$ python3 -q
>>> import numpy as np
>>> from numpy import linalg as LA
>>> np.set_printoptions(precision=1, suppress=True, linewidth=160)
>>> F = np.load("sample2.npy")
>>> print(F)
[[-6  5 -2 -2]
 [ 5 -4  0  0]
 [-2  0  6 -4]
 [-2  0 -4  2]]
>>> # equal to its transpose
>>> print(LA.eigvals(F))
[-10.6  -1.7   1.7   8.5]
>>> print(np.kron(np.eye(2, dtype=int), F))
[[-6  5 -2 -2  0  0  0  0]
 [ 5 -4  0  0  0  0  0  0]
 [-2  0  6 -4  0  0  0  0]
 [-2  0 -4  2  0  0  0  0]
 [ 0  0  0  0 -6  5 -2 -2]
 [ 0  0  0  0  5 -4  0  0]
 [ 0  0  0  0 -2  0  6 -4]
 [ 0  0  0  0 -2  0 -4  2]]
>>> print(round(float(LA.eigvals(F).sum().real), 1))
-2.0
>>> print(np.einsum("ii->", F))
-2
>>> x = np.array([2, 3, 0, 2])
>>> h1 = np.maximum(F @ x, 0)
>>> print(np.maximum(F @ (3 * x), 0))
[0 0 0 0]
>>> print(np.maximum(F @ x, 0) - np.maximum(-F @ x, 0))
[ -1  -2 -12   0]
>>> print(F * (h1 > 1e-9)[:, None])
[[0 0 0 0]
 [0 0 0 0]
 [0 0 0 0]
 [0 0 0 0]]
>>> print(np.flatnonzero(h1 > 1e-9))
[]
>>> print(np.tanh(F @ x))
[-0.8 -1.  -1.   0. ]
>>> x = np.array([2, -3, -3, -1])
>>> target = F @ x
>>> print(target)
[-19  22 -18   6]
>>> print(np.round(LA.solve(F, F[:, 0]), 1) + 0)
[1. 0. 0. 0.]
>>> print(np.round(LA.solve(F.T, F[1]), 1) + 0)
[0. 1. 0. 0.]
>>> print(LA.solve(F, target + F[:, 2]))
[ 2. -3. -2. -1.]
>>> print(LA.solve(F, 4 * target))
[  8. -12. -12.  -4.]
>>> G = F.T @ F
>>> print(LA.eigvalsh(G)[::-1])
[111.8  72.4   3.    2.8]
>>> print(G)
[[ 69 -50   8  16]
 [-50  41 -10 -10]
 [  8 -10  56 -28]
 [ 16 -10 -28  24]]
>>> print(np.diag(G))
[69 41 56 24]
>>> print(np.trace(G), (F ** 2).sum())
190 190
>>> print(LA.svd(F, compute_uv=False) ** 2)
[111.8  72.4   3.    2.8]
>>> print(np.allclose(G, G.T))
True
>>> J = np.load("w.npy")
>>> print(J)
[[ 1.6  0.6 -0.5]
 [ 0.6  0.9  0.8]
 [-0.5  0.8  1.5]]
>>> # rank 2
>>> rng = np.random.default_rng(91)
>>> idx = rng.permutation(3)
>>> print(idx)
[1 0 2]
>>> other = J[idx][:, idx]
>>> print(other)
[[ 0.9  0.6  0.8]
 [ 0.6  1.6 -0.5]
 [ 0.8 -0.5  1.5]]
>>> print(np.allclose(other, J))
False
>>> print(round(np.trace(other), 1))
4.0
>>> print(round(float(LA.det(other)), 1), np.round(LA.det(J[idx]), 1))
0.0 0.0
>>> print(np.diag(other))
[0.9 1.6 1.5]
>>> other = np.array([[1, -1, 0], [-1, 1, -1]])
>>> basis = np.kron(other, J)
>>> print(np.round(LA.norm(basis, 2), 1), np.round(LA.norm(other, 2) * LA.norm(J, 2), 1))
4.3 4.3
>>> Uu, sigma, Vt = LA.svd(J)
>>> print(sigma.round(1) + 0)
[2. 2. 0.]
>>> print(np.argmax(sigma[:-1] / (sigma[1:] + 1e-6)) + 1)
2
>>> other = Uu[:, :2] @ np.diag(sigma[:2]) @ Vt[:2]
>>> print(other)
[[ 1.6  0.6 -0.5]
 [ 0.6  0.9  0.8]
 [-0.5  0.8  1.5]]
>>> print(LA.matrix_rank(other))
2
>>> print(LA.matrix_rank(J, rtol=0.05))
2
>>> Uu, sigma, Vt = LA.svd(other)
>>> V = Vt[:(sigma > 1e-8).sum()]
>>> x = other[1] + -3 * other[2] + rng.integers(2) * np.eye(3)[2]
>>> print(x)
[ 2.  -1.4 -2.6]
>>> print(V.T @ V)
[[ 0.8  0.3 -0.2]
 [ 0.3  0.5  0.4]
 [-0.2  0.4  0.7]]
>>> print(LA.matrix_rank(np.vstack([other, x])))
3
>>> Uu, sigma, Vt = LA.svd(J, full_matrices=False)
>>> print(Uu.shape, sigma.shape, Vt.shape)
(3, 3) (3,) (3, 3)
>>> print(np.round(sigma / sigma[0], 1) + 0)
[1. 1. 0.]
>>> print(round(np.sqrt((sigma ** 2).sum()), 1), np.round(LA.norm(J), 1))
2.8 2.8
>>> print(np.allclose(Uu * sigma @ Vt, J))
True
>>> print(np.cumsum(sigma ** 2) / np.sum(sigma ** 2))
[0.5 1.  1. ]
>>> print((sigma > 1e-8).sum())
2
>>> W0 = np.loadtxt("case9.csv", delimiter=",")
>>> print(W0)
[[5. 1. 0. 0.]
 [0. 5. 1. 0.]
 [0. 0. 5. 1.]
 [0. 0. 0. 5.]]
>>> x = np.array([5, 2, 4, 4])
>>> target = W0 @ x
>>> print(target)
[27. 14. 24. 20.]
>>> print(LA.solve(W0, target + W0[:, 3]))
[5. 2. 4. 5.]
>>> print(LA.solve(W0, W0[:, 1]))
[0. 1. 0. 0.]
>>> print(LA.solve(W0, -3 * target))
[-15.  -6. -12. -12.]
>>> print(np.prod(np.diag(W0)), round(LA.det(W0), 1))
625.0 625.0
>>> print(W0 @ W0)
[[25. 10.  1.  0.]
 [ 0. 25. 10.  1.]
 [ 0.  0. 25. 10.]
 [ 0.  0.  0. 25.]]
>>> x = np.array([2, 0, 0, 0])
>>> target = W0 @ x
>>> b, lr = np.zeros(4), 1 / LA.norm(W0, 2) ** 2
>>> for i in range(6):
...     b -= lr * W0.T @ (W0 @ b - target)
...     if i % 1 == 0: print(i, round(LA.norm(W0 @ b - target), 1))
... 
0 2.8
1 1.1
2 0.4
3 0.2
4 0.1
5 0.0
>>> print(round(float(LA.cond(W0)), 1))
1.4
>>> feats = np.loadtxt("out19.csv", delimiter=",")
>>> print(feats)
[[ 2.  1.  2.]
 [ 2.  4.  3.]
 [ 5.  5.  4.]
 [ 8.  8.  7.]
 [10. 11.  7.]
 [12. 14.  9.]
 [12. 15.  9.]
 [14. 16.  9.]
 [16. 17. 12.]
 [18. 17. 14.]
 [20. 19. 17.]
 [20. 19. 20.]
 [23. 22. 21.]
 [25. 25. 22.]
 [27. 27. 23.]
 [29. 27. 26.]]
>>> Uu, sigma, Vt = LA.svd(feats)
>>> print(np.argmax(sigma[:-1] / (sigma[1:] + 1e-6)) + 1)
1
>>> print(sigma)
[114.1   7.1   2.3]
>>> other = Uu[:, :1] @ np.diag(sigma[:1]) @ Vt[:1]
>>> print(LA.matrix_rank(other))
1
>>> print(round(np.abs(feats - other).max(), 1))
2.8
>>> print(LA.matrix_rank(feats, rtol=0.05))
2
>>> cen = feats - feats.mean(axis=0)
>>> Uu, sigma, Vt = LA.svd(cen, full_matrices=False)
>>> print(np.abs(Vt[-1]))
[0.8 0.5 0.4]
>>> print(LA.matrix_rank(cen))
3
>>> print((np.sign(Uu[:, 0]) == np.sign(Uu[0, 0])).astype(int))
[1 1 1 1 1 1 1 1 0 0 0 0 0 0 0 0]
>>> print(np.round((sigma ** 2).sum() ** 2 / (sigma ** 4).sum(), 1))
1.0
>>> print(sigma)
[53.9  6.5  2.2]
>>> print(cen.mean(axis=0))
[0. 0. 0.]
>>> X = np.array([[1, -1, 1, -1, -1, 1, -1, 1],
...     [1, -1, 1, -1, 1, -1, 1, -1],
...     [1, 1, 1, 1, 1, 1, 1, 1]])
>>> print(X)
[[ 1 -1  1 -1 -1  1 -1  1]
 [ 1 -1  1 -1  1 -1  1 -1]
 [ 1  1  1  1  1  1  1  1]]
>>> x = np.array([4, 4, -4, -5, 4, -1, 2, 1])
>>> print(X @ np.ones(8))
[0. 0. 8.]
>>> print((X * x).sum(axis=1))
[-5  7  5]
>>> print(X @ (2 * x))
[-10  14  10]
>>> print((X @ x).argmax())
1
>>> print(LA.norm(X @ x) <= LA.norm(X, 2) * LA.norm(x) + 1e-9)
True
>>> print(X @ x)
[-5  7  5]
>>> print(np.sign((X @ x).round(6)))
[-1  1  1]
>>> print(X * x)
[[ 4 -4 -4  5 -4 -1 -2  1]
 [ 4 -4 -4  5  4  1  2 -1]
 [ 4  4 -4 -5  4 -1  2  1]]
>>> r0 = np.array([-1, -4, 1, -3])
>>> other = W0 + np.outer(r0, np.eye(4)[3])
>>> print(round(float(LA.det(other) / LA.det(W0)), 1), np.round(1 + LA.solve(W0, r0)[3], 1))
0.4 0.4
>>> print(LA.matrix_rank(LA.inv(other) - LA.inv(W0), tol=1e-8))
1
>>> print(other)
[[ 5.  1.  0. -1.]
 [ 0.  5.  1. -4.]
 [ 0.  0.  5.  2.]
 [ 0.  0.  0.  2.]]
>>> r0 = np.array([2, 0, 0, 2])
>>> A = r0[np.abs(np.subtract.outer(np.arange(4), np.arange(4)))]
>>> print(A)
[[2 0 0 2]
 [0 2 0 0]
 [0 0 2 0]
 [2 0 0 2]]
>>> vals, V = LA.eigh(A)
>>> x = np.array([-5, 5, 0, 1])
>>> print(np.abs(A).sum(axis=1).max(), np.abs(vals).max())
4 4.0
>>> print((np.sign(V[:, -1].round(6)) == np.sign(V[0, -1].round(6))).astype(int))
[1 0 0 1]
>>> P = np.triu(np.array([[-2, 1, -3, -3], [-2, 0, -2, 1], [2, -3, 3, -3], [3, -1, 2, 1]]), 1) + np.eye(4)
>>> other = P @ A @ LA.inv(P)
>>> print(np.trace(other), np.trace(A))
8.0 8
>>> print(np.round(np.poly(other), 1) + 0)
[  1.  -8.  20. -16.   0.]
>>> print(LA.matrix_rank(other))
3
>>> idx = rng.integers(0, 2, 3)
>>> E = (idx[:, None] == idx) * -2 + np.eye(3)
>>> print(E)
[[-1.  0.  0.]
 [ 0. -1. -2.]
 [ 0. -2. -1.]]
>>> # symmetric, so the eigenvalues are real
>>> rk = LA.matrix_rank(J)
>>> print(rk)
2
>>> null = LA.svd(J)[2][rk:].T
>>> print(np.allclose(J @ null, 0))
True
>>> print(null.shape)
(3, 1)
>>> print(null @ null.T)
[[ 0.2 -0.3  0.2]
 [-0.3  0.5 -0.4]
 [ 0.2 -0.4  0.3]]
>>> print(LA.matrix_rank(J.T @ J), LA.matrix_rank(J @ J.T))
2 2
>>> print(np.round(J @ null, 1) + 0)
[[0.]
 [0.]
 [0.]]
>>> print([int(LA.matrix_rank(J[:i])) for i in range(1, len(J) + 1)])
[1, 2, 2]
>>> print(np.kron(np.eye(2, dtype=int), E))
[[-1.  0.  0. -0.  0.  0.]
 [ 0. -1. -2.  0. -0. -0.]
 [ 0. -2. -1.  0. -0. -0.]
 [-0.  0.  0. -1.  0.  0.]
 [ 0. -0. -0.  0. -1. -2.]
 [ 0. -0. -0.  0. -2. -1.]]
>>> print(np.round(LA.det(E[::-1]), 1))
-3.0
>>> print(np.poly(E))
[ 1.  3. -1. -3.]
>>> print(np.round(LA.det(E.T), 1))
3.0
>>> print(LA.eigvals(E))
[ 1. -3. -1.]
>>> vals, V = LA.eigh(E)
>>> x = np.array([0, 3, 1])
>>> print(np.abs(E).sum(axis=1).max(), np.abs(vals).max())
3.0 3.0
>>> print(V * np.maximum(vals, 0) @ V.T)
[[ 0.   0.   0. ]
 [ 0.   0.5 -0.5]
 [ 0.  -0.5  0.5]]
>>> print(np.flatnonzero(LA.matrix_power((E != 0) + (E.T != 0) + np.eye(3), 3)[1]))
[1 2]
>>> print(E @ E)
[[1. 0. 0.]
 [0. 5. 4.]
 [0. 4. 5.]]
>>> print(np.sort(LA.eigvals(E).real))
[-3. -1.  1.]
>>> K = np.loadtxt("m.csv", delimiter=",")
>>> print(K)
[[1. 0. 0. 0.]
 [1. 1. 0. 0.]
 [1. 3. 1. 0.]
 [2. 0. 0. 1.]]
>>> print(LA.svd(K, compute_uv=False))
[3.7 2.3 0.5 0.2]
>>> print(np.abs(K).max())
3.0
>>> print(K.shape)
(4, 4)
>>> print(K.mean(axis=0))
[1.2 1.  0.2 0.2]
>>> print(np.count_nonzero(K))
8
>>> np.zeros(4, 4)
Traceback (most recent call last):
  File "<python-input-158>", line 1, in <module>
    np.zeros(4, 4)
    ~~~~~~~~^^^^^^
TypeError: Cannot interpret '4' as a data type
>>> K[4]
Traceback (most recent call last):
  File "<python-input-159>", line 1, in <module>
    K[4]
    ~^^^
IndexError: index 4 is out of bounds for axis 0 with size 4
>>> print(np.round(LA.norm(K), 1))
4.4
>>> print(LA.matrix_power(K - np.diag(np.diag(K)), 4))
[[0. 0. 0. 0.]
 [0. 0. 0. 0.]
 [0. 0. 0. 0.]
 [0. 0. 0. 0.]]
